$ ipython --no-banner

In [1]: import numpy as np

In [2]: from numpy import linalg as LA

In [3]: np.set_printoptions(suppress=True, linewidth=120)

In [4]: feats = np.load("layer2.npy")

In [5]: feats
Out[5]: 
array([[-0.46,  1.29, -0.89, -0.1 ,  0.36],
       [ 0.54,  5.43,  1.08,  2.79, -1.83],
       [-0.46, 11.17, -3.14, -0.77, -1.85],
       [-0.3 ,  3.21, -0.51,  0.96, -0.24],
       [-1.06, -3.33, -0.83, -0.22,  2.22],
       [ 0.28, -2.7 ,  1.43,  1.07,  0.25],
       [-0.34, -2.45, -0.74, -1.51,  0.95],
       [-1.24, -4.22, -0.56,  0.42,  2.7 ]])

In [6]: Uu, sig, Vh = LA.svd(feats)

In [7]: vecs = Vh[:(sig > 1e-8).sum()]

In [8]: rng = np.random.default_rng(0)

In [9]: x0 = feats[0] + -3 * feats[1] + rng.integers(2) * np.eye(5)[0]

In [10]: x0.round(3)
Out[10]: array([ -1.08, -15.  ,  -4.13,  -8.47,   5.85])

In [11]: np.round(np.diag(vecs.T @ vecs), 3)
Out[11]: array([0.23 , 0.932, 0.486, 0.849, 0.503])

In [12]: LA.matrix_rank(np.vstack([feats, x0]))
Out[12]: np.int64(4)

In [13]: x0 = np.array([0, 0, -1, -1, -1])

In [14]: h1 = np.maximum(feats @ x0, 0)

In [15]: np.round(np.maximum(feats @ x0, 0) - np.maximum(-feats @ x0, 0), 3)
Out[15]: array([ 0.63, -2.04,  5.76, -0.21, -1.17, -2.75,  1.3 , -2.56])

In [16]: np.round(feats.T @ h1, 3)
Out[16]: array([ -3.381,  61.967, -19.609,  -6.461,  -9.194])

In [17]: np.round(np.maximum(feats @ (3 * x0), 0), 3)
Out[17]: array([ 1.89,  0.  , 17.28,  0.  ,  0.  ,  0.  ,  3.9 ,  0.  ])

In [18]: np.round(np.tanh(feats @ x0), 3)
Out[18]: array([ 0.558, -0.967,  1.   , -0.207, -0.824, -0.992,  0.862, -0.988])

In [19]: np.flatnonzero(h1 > 1e-9)
Out[19]: array([0, 2, 6])

In [20]: Uu, sig, Vh = LA.svd(feats)

In [21]: np.argmax(sig[:-1] / (sig[1:] + 1e-6)) + 1
Out[21]: np.int64(3)

In [22]: sig.round(3) + 0
Out[22]: array([15.047,  5.084,  2.93 ,  0.   ,  0.   ])

In [23]: other = Uu[:, :3] @ np.diag(sig[:3]) @ Vh[:3]

In [24]: round(LA.norm(feats - other) / LA.norm(feats), 3)
Out[24]: np.float64(0.0)

In [25]: other.round(3)
Out[25]: 
array([[-0.46,  1.29, -0.89, -0.1 ,  0.36],
       [ 0.54,  5.43,  1.08,  2.79, -1.83],
       [-0.46, 11.17, -3.14, -0.77, -1.85],
       [-0.3 ,  3.21, -0.51,  0.96, -0.24],
       [-1.06, -3.33, -0.83, -0.22,  2.22],
       [ 0.28, -2.7 ,  1.43,  1.07,  0.25],
       [-0.34, -2.45, -0.74, -1.51,  0.95],
       [-1.24, -4.22, -0.56,  0.42,  2.7 ]])

In [26]: round(float(LA.norm(feats - other, 2)), 3), np.round(sig[3], 3)
Out[26]: (0.0, np.float64(0.0))

In [27]: LA.matrix_rank(feats, rtol=0.05)
Out[27]: np.int64(3)

In [28]: LA.matrix_rank(other)
Out[28]: np.int64(3)

In [29]: round(float(np.abs(feats - other).max()), 3)
Out[29]: 0.0

In [30]: data = np.load("a.npy")

In [31]: data
Out[31]: 
array([[ 0,  1,  3,  2,  1,  3,  0,  0, -3,  1,  3,  2,  0,  0],
       [ 0,  0, -3,  1,  0,  3, -1, -3, -1, -1,  0, -1, -1,  1],
       [ 0,  0,  0,  2, -3,  2,  0,  1, -3, -2, -1,  0,  3,  3],
       [ 0,  0,  0,  0,  3, -1,  2,  2,  3, -2,  1, -3, -3, -2],
       [ 0,  0,  0,  0,  0,  0, -1, -3,  3,  0,  3,  0, -3, -3],
       [ 0,  0,  0,  0,  0,  0,  2,  0, -2, -2, -3, -3,  1, -1],
       [ 0,  0,  0,  0,  0,  0,  0,  1,  0,  3,  2,  0,  0, -2],
       [ 0,  0,  0,  0,  0,  0,  0,  0, -2, -1,  3, -2, -1, -1],
       [ 0,  0,  0,  0,  0,  0,  0,  0,  0,  3,  1,  2,  1, -2],
       [ 0,  0,  0,  0,  0,  0,  0,  0,  0,  0, -3, -1,  0,  2],
       [ 0,  0,  0,  0,  0,  0,  0,  0,  0,  0,  0, -1,  2, -3],
       [ 0,  0,  0,  0,  0,  0,  0,  0,  0,  0,  0,  0, -1,  2],
       [ 0,  0,  0,  0,  0,  0,  0,  0,  0,  0,  0,  0,  0,  3],
       [ 0,  0,  0,  0,  0,  0,  0,  0,  0,  0,  0,  0,  0,  0]])

In [32]: np.count_nonzero(data)
Out[32]: np.int64(75)

In [33]: np.unravel_index(np.abs(data).argmax(), data.shape)
Out[33]: (np.int64(0), np.int64(2))

In [34]: np.abs(data).max()
Out[34]: np.int64(3)
